>>> import numpy as np
>>> from numpy import linalg as LA
>>> np.set_printoptions(suppress=True, linewidth=160)
>>> def rd(a):
...     return np.round(a, 2) + 0
... 
>>> arr = np.arange(24).reshape(6, 4) + 4
>>> print(arr)
[[ 4  5  6  7]
 [ 8  9 10 11]
 [12 13 14 15]
 [16 17 18 19]
 [20 21 22 23]
 [24 25 26 27]]
>>> print(LA.cond(arr) > 100)
True
>>> np.argsort(-LA.norm(arr, axis=0).round(6), kind="stable")[:3]
array([3, 2, 1])
>>> [round(float(x), 2) for x in LA.svd(arr, compute_uv=False)[:3]]
[83.13, 2.2, 0.0]
>>> Uu, sigma, Vt = LA.svd(arr)
>>> print(rd(sigma))
[83.13  2.2   0.    0.  ]
>>> A2 = Uu[:, :2] @ np.diag(sigma[:2]) @ Vt[:2]
>>> rd(np.abs(arr - A2).max())
np.float64(0.0)
>>> rd(LA.norm(arr - A2, 2)), rd(sigma[2])
(np.float64(0.0), np.float64(0.0))
>>> LA.matrix_rank(A2)
np.int64(2)
>>> rd(np.trace(LA.pinv(arr) @ arr))
np.float64(2.0)
>>> LA.lstsq(arr[:-1].T, arr[-1])[2]
np.int32(2)
>>> np.unique(arr.round(6), axis=0).shape
(6, 4)
>>> rd(arr @ LA.pinv(arr) @ arr)
array([[ 4.,  5.,  6.,  7.],
       [ 8.,  9., 10., 11.],
       [12., 13., 14., 15.],
       [16., 17., 18., 19.],
       [20., 21., 22., 23.],
       [24., 25., 26., 27.]])
>>> np.allclose(arr[:-1].T @ LA.lstsq(arr[:-1].T, arr[-1])[0], arr[-1])
True
>>> r = LA.matrix_rank(arr)
>>> r
np.int64(2)
>>> N = LA.svd(arr)[2][r:].T
>>> LA.matrix_rank(arr.T @ arr), LA.matrix_rank(arr @ arr.T)
(np.int64(2), np.int64(2))
>>> print([int(LA.matrix_rank(arr[:, :j + 1])) for j in range(4)])
[1, 2, 2, 2]
>>> [int(LA.matrix_rank(arr[:i])) for i in range(1, len(arr) + 1)]
[1, 2, 2, 2, 2, 2]
>>> F = np.array([[-2.0, 2.0, 0.0, 0.0, 0.0],
...     [-3.0, -2.0, 0.0, 0.0, 0.0],
...     [0.0, 0.0, 9.0, 3.0, 7.0],
...     [0.0, 0.0, 3.0, 0.0, 2.0],
...     [0.0, 0.0, 8.0, 2.0, 9.0]])
>>> # 2 groups of indices that never mix
>>> print(rd(LA.det(F.T)))
-270.0
>>> np.einsum("ii->", F)
np.float64(14.0)
>>> rd(LA.eigvals(F))
array([-2.  +2.45j, -2.  -2.45j, 17.21+0.j  ,  1.71+0.j  , -0.92+0.j  ])
>>> np.kron(np.eye(2, dtype=int), F)
array([[-2.,  2.,  0.,  0.,  0., -0.,  0.,  0.,  0.,  0.],
       [-3., -2.,  0.,  0.,  0., -0., -0.,  0.,  0.,  0.],
       [ 0.,  0.,  9.,  3.,  7.,  0.,  0.,  0.,  0.,  0.],
       [ 0.,  0.,  3.,  0.,  2.,  0.,  0.,  0.,  0.,  0.],
       [ 0.,  0.,  8.,  2.,  9.,  0.,  0.,  0.,  0.,  0.],
       [-0.,  0.,  0.,  0.,  0., -2.,  2.,  0.,  0.,  0.],
       [-0., -0.,  0.,  0.,  0., -3., -2.,  0.,  0.,  0.],
       [ 0.,  0.,  0.,  0.,  0.,  0.,  0.,  9.,  3.,  7.],
       [ 0.,  0.,  0.,  0.,  0.,  0.,  0.,  3.,  0.,  2.],
       [ 0.,  0.,  0.,  0.,  0.,  0.,  0.,  8.,  2.,  9.]])
>>> rd(LA.det(F[::-1]))
np.float64(-270.0)
>>> t3 = np.stack([F, 3 * F, F[::-1]])
>>> rd(LA.det(t3))
array([  -270., -65610.,   -270.])
>>> t3.sum(axis=0)
array([[ -8.,   8.,   8.,   2.,   9.],
       [-12.,  -8.,   3.,   0.,   2.],
       [  0.,   0.,  45.,  15.,  35.],
       [ -3.,  -2.,  12.,   0.,   8.],
       [ -2.,   2.,  32.,   8.,  36.]])
>>> LA.matrix_rank(t3.reshape(3, -1))
np.int64(2)
>>> rng = np.random.default_rng(8)
>>> labels = rng.permutation(5)
>>> labels
array([3, 0, 1, 2, 4])
>>> A2 = F[labels][:, labels]
>>> print(rd(np.sort(np.abs(LA.eigvals(A2)))))
[ 0.92  1.71  3.16  3.16 17.21]
>>> np.trace(A2)
np.float64(14.0)
>>> np.allclose(A2, F)
False
>>> A2
array([[ 0.,  0.,  0.,  3.,  2.],
       [ 0., -2.,  2.,  0.,  0.],
       [ 0., -3., -2.,  0.,  0.],
       [ 3.,  0.,  0.,  9.,  7.],
       [ 2.,  0.,  0.,  8.,  9.]])
>>> rd(LA.det(A2)), rd(LA.det(F[labels]))
(np.float64(-270.0), np.float64(270.0))
>>> (F != 0).astype(int)
array([[1, 1, 0, 0, 0],
       [1, 1, 0, 0, 0],
       [0, 0, 1, 1, 1],
       [0, 0, 1, 0, 1],
       [0, 0, 1, 1, 1]])
>>> np.flatnonzero(LA.matrix_power((F != 0) + (F.T != 0) + np.eye(5), 5)[2])
array([2, 3, 4])
>>> rd(LA.det(F))
np.float64(-270.0)
>>> print(F @ F)
[[ -2.  -8.   0.   0.   0.]
 [ 12.  -2.   0.   0.   0.]
 [  0.   0. 146.  41. 132.]
 [  0.   0.  43.  13.  39.]
 [  0.   0. 150.  42. 141.]]
>>> A2 = LA.inv(F)
>>> print(rd(LA.inv(A2)))
[[-2.  2.  0.  0.  0.]
 [-3. -2.  0.  0.  0.]
 [ 0.  0.  9.  3.  7.]
 [ 0.  0.  3.  0.  2.]
 [ 0.  0.  8.  2.  9.]]
>>> rd(LA.slogdet(F)[0])
np.float64(-1.0)
>>> print(rd(LA.det(F) * LA.det(A2)))
1.0
>>> rd(LA.det(F) * A2)
array([[  54.,   54.,    0.,    0.,    0.],
       [ -81.,   54.,    0.,    0.,    0.],
       [   0.,    0.,  -40., -130.,   60.],
       [   0.,    0., -110.,  250.,   30.],
       [   0.,    0.,   60.,   60.,  -90.]])
>>> m1 = np.load("layer8.npy")
>>> print(m1)
[[1.   0.2  0.04 0.01 0.  ]
 [0.2  1.   0.2  0.04 0.01]
 [0.04 0.2  1.   0.2  0.04]
 [0.01 0.04 0.2  1.   0.2 ]
 [0.   0.01 0.04 0.2  1.  ]]
>>> # symmetric
>>> Lm = LA.cholesky(m1)
>>> print(rd(Lm @ Lm.T))
[[1.   0.2  0.04 0.01 0.  ]
 [0.2  1.   0.2  0.04 0.01]
 [0.04 0.2  1.   0.2  0.04]
 [0.01 0.04 0.2  1.   0.2 ]
 [0.   0.01 0.04 0.2  1.  ]]
>>> print(LA.eigvalsh(m1).min() > 0)
True
>>> print(rd(np.diag(Lm) ** 2))
[1.   0.96 0.96 0.96 0.96]
>>> rd(np.prod(np.diag(Lm)) ** 2), rd(LA.det(m1))
(np.float64(0.85), np.float64(0.85))
>>> W0 = np.load("data.npy")
>>> print(W0)
[[  2  -3   3  -5   5]
 [  3  -1   7  -2  -3]
 [  6  -6  11  -1  -7]
 [  0   0   0   0   0]
 [ -4  -5   3  -5  -2]
 [  0   0   0   0   0]
 [  5   5   2   2   2]
 [ -4  -5   3  -5  -2]
 [  0   0   0   0   0]
 [  0   0   0   0   0]
 [  0   0   0   0   0]
 [  7  -9   9  -3  -2]
 [  2  -3   3  -5   5]
 [  0   0   0   0   0]
 [ -4  -5   3  -5  -2]
 [  1 -11   9  -3  -9]
 [  5   5   2   2   2]]
>>> # rows 3 and 5 are equal
>>> Xs = (W0 - W0.mean(axis=0)) / W0.std(axis=0)
>>> np.argwhere(np.abs(Xs) > 2)
array([[ 2,  2],
       [15,  1],
       [15,  4]])
>>> beta = LA.lstsq(np.delete(Xs, 0, axis=1), Xs[:, 0])[0]
>>> np.abs(beta).argmax()
np.int64(1)
>>> hat = W0 @ LA.solve(W0.T @ W0, W0.T)
>>> rd(np.diag(hat))
array([0.4 , 1.  , 0.53, 0.  , 0.29, 0.  , 0.38, 0.29, 0.  , 0.  , 0.  , 0.59, 0.4 , 0.  , 0.29, 0.45, 0.38])
>>> rd(np.trace(hat))
np.float64(5.0)
>>> np.allclose(hat @ hat, hat)
True
>>> rd(hat @ W0[:, 1])
array([ -3.,  -1.,  -6.,   0.,  -5.,   0.,   5.,  -5.,   0.,   0.,   0.,  -9.,  -3.,   0.,  -5., -11.,   5.])
>>> labels = W0[:, 3] > np.median(W0[:, 3])
>>> f = W0[labels].mean(axis=0) - W0[~labels].mean(axis=0)
>>> ((W0 - W0.mean(axis=0)) @ f > 0).astype(int)
array([0, 0, 0, 1, 0, 1, 1, 0, 1, 1, 1, 0, 0, 1, 0, 0, 1])
>>> np.argsort(-np.abs(f).round(6), kind="stable")
array([1, 2, 3, 4, 0])
>>> (((W0 - W0.mean(axis=0)) @ f > 0) == labels).mean()
np.float64(1.0)
>>> d = LA.norm(W0[:, None] - W0[None], axis=-1)
>>> print(np.unravel_index(d.round(6).argmax(), d.shape))
(np.int64(6), np.int64(15))
>>> rd(d[1])
array([ 9.7 ,  0.  ,  8.19,  8.49,  9.54,  8.49, 10.3 ,  9.54,  8.49,  8.49,  8.49,  9.27,  9.7 ,  8.49,  9.54, 12.04, 10.3 ])
>>> rd(LA.norm(W0, axis=1))
array([ 8.49,  8.49, 15.59,  0.  ,  8.89,  0.  ,  7.87,  8.89,  0.  ,  0.  ,  0.  , 14.97,  8.49,  0.  ,  8.89, 17.12,  7.87])
>>> W2 = W0[[1, 10]].astype(float)
>>> for _ in range(6):
...     labels = LA.norm(W0[:, None] - W2, axis=-1).argmin(axis=1)
...     W2 = np.array([W0[labels == j].mean(axis=0) for j in range(2)])
... 
>>> labels
array([1, 0, 0, 1, 1, 1, 1, 1, 1, 1, 1, 0, 1, 1, 1, 0, 1])
>>> rd(W2[1] - W2[0])
array([-4.1 ,  5.9 , -7.54,  0.63,  5.87])
>>> np.abs(W2[1] - W2[0]).argmax()
np.int64(2)
>>> X = np.array([[2.0, -2.0, 2.0, -2.0, -8.0, 2.0],
...     [1.0, -1.0, 3.0, 3.0, 6.0, 9.0],
...     [-2.0, 0.0, 1.0, -2.0, -3.0, -2.0],
...     [-1.0, -3.0, 1.0, 2.0, -7.0, -2.0],
...     [0.0, 0.0, 0.0, 0.0, -6.0, -4.0],
...     [0.0, 0.0, 0.0, 0.0, -2.0, -3.0]])
>>> labels = rng.permutation(6)
>>> A2 = X[:, labels] * rng.choice([-1, 1], 6)
>>> A2
array([[ 2.,  2.,  2.,  2.,  8., -2.],
       [ 1.,  1., -3.,  3., -6., -9.],
       [-2., -0.,  2.,  1.,  3.,  2.],
       [-1.,  3., -2.,  1.,  7.,  2.],
       [ 0., -0., -0.,  0.,  6.,  4.],
       [ 0., -0., -0.,  0.,  2.,  3.]])
>>> Uu, _, Vt = LA.svd(X.T @ A2)
>>> print(rd(Uu @ Vt))
[[ 1.  0.  0.  0.  0.  0.]
 [ 0. -1.  0.  0.  0.  0.]
 [ 0.  0.  0.  1.  0.  0.]
 [ 0.  0. -1.  0.  0.  0.]
 [ 0.  0.  0.  0. -1.  0.]
 [ 0.  0.  0.  0.  0. -1.]]
>>> labels
array([0, 1, 3, 2, 4, 5])
>>> O, vecs = LA.qr(X[:, :1])[0], LA.qr(X[:, 1:])[0]
>>> sigma = LA.svd(O.T @ vecs, compute_uv=False)
>>> rd(np.degrees(np.arccos(sigma.clip(0, 1))))
array([26.78])
>>> labels = rng.integers(0, 3, 3)
>>> M = np.array([[1, 2, 0], [0, 1, 3], [1, 1, 3]]) * (labels[:, None] == labels)
>>> M
array([[1, 0, 0],
       [0, 1, 3],
       [0, 1, 3]])
>>> labels = rng.permutation(3)
>>> labels
array([2, 1, 0])
>>> A2 = M[labels][:, labels]
>>> np.allclose(A2, M)
False
>>> Uu, sigma, Vt = LA.svd(M)
>>> vecs = Vt[:(sigma > 1e-8).sum()]
>>> vec = M[0] + 5 * M[1] + rng.integers(2) * np.eye(3)[1]
>>> vec
array([ 1.,  6., 15.])
>>> rd(np.diag(vecs.T @ vecs))
array([1. , 0.1, 0.9])
>>> vec = np.array([4, 5, 0, -6, 1])
>>> np.einsum("ij,j->i", F, vec)
array([  2., -22., -11.,   2.,  -3.])
>>> LA.norm(F @ vec) <= LA.norm(F, 2) * LA.norm(vec) + 1e-9
np.True_
>>> F @ vec
array([  2., -22., -11.,   2.,  -3.])
>>> Uu, sigma, Vt = LA.svd(M)
>>> np.argmax(sigma[:-1] / (sigma[1:] + 1e-6)) + 1
np.int64(2)
>>> A2 = Uu[:, :2] @ np.diag(sigma[:2]) @ Vt[:2]
>>> LA.matrix_rank(M, rtol=0.05)
np.int64(2)
>>> rd(LA.norm(M - A2, 2)), rd(sigma[2])
(np.float64(0.0), np.float64(0.0))
>>> rd(LA.norm(M - A2) / LA.norm(M))
np.float64(0.0)
>>> LA.matrix_rank(A2)
np.int64(2)
>>> vec = np.array([2, -2, 0, -2, -1])
>>> a = np.maximum(F @ vec, 0)
>>> F.T @ a
array([0., 0., 0., 0., 0.])
>>> print(rd(np.tanh(F @ vec)))
[-1.   -0.96 -1.   -0.96 -1.  ]
>>> data = np.loadtxt("sample17.csv", delimiter=",")
>>> data
array([[0., 0., 0., 1., 0., 0.],
       [0., 0., 0., 0., 1., 0.],
       [1., 0., 0., 0., 0., 0.],
       [0., 0., 0., 0., 0., 1.],
       [0., 0., 1., 0., 0., 0.],
       [0., 1., 0., 0., 0., 0.]])
>>> A2 = np.array([[-2, 0], [2, 0], [1, 2], [3, 0], [2, 0], [1, 3]])
>>> data @ A2
array([[ 3.,  0.],
       [ 2.,  0.],
       [-2.,  0.],
       [ 1.,  3.],
       [ 1.,  2.],
       [ 2.,  0.]])
>>> np.einsum("ik,kj->ji", data, A2)
array([[ 3.,  2., -2.,  1.,  1.,  2.],
       [ 0.,  0.,  0.,  3.,  2.,  0.]])
>>> A2.T @ data.T
array([[ 3.,  2., -2.,  1.,  1.,  2.],
       [ 0.,  0.,  0.,  3.,  2.,  0.]])
>>> LA.matrix_rank(data @ A2)
np.int64(2)
>>> np.einsum("ij,ij->i", data, data)
array([1., 1., 1., 1., 1., 1.])
>>> O, r_ = LA.qr(data)
>>> O @ r_
array([[0., 0., 0., 1., 0., 0.],
       [0., 0., 0., 0., 1., 0.],
       [1., 0., 0., 0., 0., 0.],
       [0., 0., 0., 0., 0., 1.],
       [0., 0., 1., 0., 0., 0.],
       [0., 1., 0., 0., 0., 0.]])
>>> O.shape, r_.shape
((6, 6), (6, 6))
>>> np.allclose(r_.T @ r_, data.T @ data)
True
>>> O.T @ O
array([[1., 0., 0., 0., 0., 0.],
       [0., 1., 0., 0., 0., 0.],
       [0., 0., 1., 0., 0., 0.],
       [0., 0., 0., 1., 0., 0.],
       [0., 0., 0., 0., 1., 0.],
       [0., 0., 0., 0., 0., 1.]])
>>> O
array([[ 0.,  0.,  0., -1.,  0.,  0.],
       [-0.,  0.,  0.,  0., -1.,  0.],
       [-1., -0.,  0.,  0.,  0.,  0.],
       [-0., -0., -0.,  0.,  0., -1.],
       [-0., -0., -1.,  0.,  0.,  0.],
       [-0., -1., -0., -0.,  0.,  0.]])
>>> vec = np.array([1, -2, 1, 2, -2, 2])
>>> print(rd(LA.inv(data)))
[[0. 0. 1. 0. 0. 0.]
 [0. 0. 0. 0. 0. 1.]
 [0. 0. 0. 0. 1. 0.]
 [1. 0. 0. 0. 0. 0.]
 [0. 1. 0. 0. 0. 0.]
 [0. 0. 0. 1. 0. 0.]]
>>> rd(np.abs(LA.eigvals(data)))
array([1., 1., 1., 1., 1., 1.])
>>> rd(LA.det(data))
np.float64(-1.0)
>>> data.T @ (data @ vec)
array([ 1., -2.,  1.,  2., -2.,  2.])
>>> print(rd(LA.pinv(data)))
[[0. 0. 1. 0. 0. 0.]
 [0. 0. 0. 0. 0. 1.]
 [0. 0. 0. 0. 1. 0.]
 [1. 0. 0. 0. 0. 0.]
 [0. 1. 0. 0. 0. 0.]
 [0. 0. 0. 1. 0. 0.]]
>>> rd(LA.norm(data, axis=0))
array([1., 1., 1., 1., 1., 1.])
>>> data.T @ data
array([[1., 0., 0., 0., 0., 0.],
       [0., 1., 0., 0., 0., 0.],
       [0., 0., 1., 0., 0., 0.],
       [0., 0., 0., 1., 0., 0.],
       [0., 0., 0., 0., 1., 0.],
       [0., 0., 0., 0., 0., 1.]])
>>> data[:, 1] @ data[:, 4]
np.float64(0.0)
>>> rd(LA.svd(data, compute_uv=False))
array([1., 1., 1., 1., 1., 1.])
